% ipython --no-banner

In [1]: import numpy as np

In [2]: np.set_printoptions(precision=3, suppress=True, linewidth=160, legacy="1.25")

In [3]: rd = lambda a: np.round(a, 3) + 0

In [4]: mat = np.load("arr.npy")

In [5]: mat
Out[5]: 
array([[24, 27, -4, -6, 27],
       [10, 12, -2, -2, 12],
       [ 6, 18, -6,  6, 18]])

In [6]: A2 = mat / np.linalg.norm(mat, axis=1, keepdims=True)

In [7]: gram = A2 @ A2.T

In [8]: (np.abs(gram) > 0.9).astype(int)
Out[8]: 
array([[1, 1, 0],
       [1, 1, 0],
       [0, 0, 1]])

In [9]: rd(gram[1])
Out[9]: array([0.999, 1.   , 0.899])

In [10]: rd(gram)
Out[10]: 
array([[1.   , 0.999, 0.879],
       [0.999, 1.   , 0.899],
       [0.879, 0.899, 1.   ]])

In [11]: (gram - 2 * np.eye(3)).round(6).argmax(axis=1)
Out[11]: array([1, 0, 1])

In [12]: K = np.load("test14.npy")

In [13]: rd(K)
Out[13]: 
array([[ 2.065,  1.8  ,  1.117,  0.496],
       [ 1.309, -2.46 ,  0.351, -1.054],
       [-1.68 , -2.181, -0.98 , -0.676],
       [-1.95 , -1.931, -1.078, -0.557],
       [-2.656, -0.589, -1.265,  0.018],
       [-2.41 ,  1.32 , -0.964,  0.721],
       [ 0.976,  2.598,  0.701,  0.899],
       [ 0.622,  2.713,  0.552,  0.975],
       [-0.327,  2.775,  0.126,  1.085],
       [-2.046, -1.822, -1.111, -0.507],
       [-2.361, -1.367, -1.209, -0.305],
       [-0.411,  2.764,  0.088,  1.088],
       [ 0.349,  2.766,  0.433,  1.02 ],
       [-1.252,  2.491, -0.322,  1.061],
       [ 2.688,  0.414,  1.263, -0.087],
       [ 0.676,  2.699,  0.575,  0.964]])

In [14]: rd(np.trace(np.linalg.pinv(K) @ K))
Out[14]: 2.0

In [15]: rd(K @ np.linalg.pinv(K) @ K)
Out[15]: 
array([[ 2.065,  1.8  ,  1.117,  0.496],
       [ 1.309, -2.46 ,  0.351, -1.054],
       [-1.68 , -2.181, -0.98 , -0.676],
       [-1.95 , -1.931, -1.078, -0.557],
       [-2.656, -0.589, -1.265,  0.018],
       [-2.41 ,  1.32 , -0.964,  0.721],
       [ 0.976,  2.598,  0.701,  0.899],
       [ 0.622,  2.713,  0.552,  0.975],
       [-0.327,  2.775,  0.126,  1.085],
       [-2.046, -1.822, -1.111, -0.507],
       [-2.361, -1.367, -1.209, -0.305],
       [-0.411,  2.764,  0.088,  1.088],
       [ 0.349,  2.766,  0.433,  1.02 ],
       [-1.252,  2.491, -0.322,  1.061],
       [ 2.688,  0.414,  1.263, -0.087],
       [ 0.676,  2.699,  0.575,  0.964]])

In [16]: np.unique(K.round(6), axis=0).shape
Out[16]: (16, 4)

In [17]: np.allclose(K[:-1].T @ np.linalg.lstsq(K[:-1].T, K[-1])[0], K[-1])
Out[17]: True

In [18]: gram = np.cov(K, rowvar=False)

In [19]: rd(np.corrcoef(K[:, 0], K[:, 2])[0, 1])
Out[19]: 0.976

In [20]: gram.shape
Out[20]: (4, 4)

In [21]: np.argsort(-K.std(axis=0).round(6), kind="stable")
Out[21]: array([1, 0, 2, 3])

In [22]: rd(gram)
Out[22]: 
array([[2.91 , 1.402, 1.462, 0.268],
       [1.402, 4.455, 1.079, 1.566],
       [1.462, 1.079, 0.771, 0.277],
       [0.268, 1.566, 0.277, 0.571]])

In [23]: rd(np.linalg.eigvalsh(gram)[::-1])
Out[23]: array([6.233, 2.474, 0.   , 0.   ])

In [24]: rd(np.corrcoef(K.T))
Out[24]: 
array([[1.   , 0.389, 0.976, 0.208],
       [0.389, 1.   , 0.582, 0.982],
       [0.976, 0.582, 1.   , 0.418],
       [0.208, 0.982, 0.418, 1.   ]])
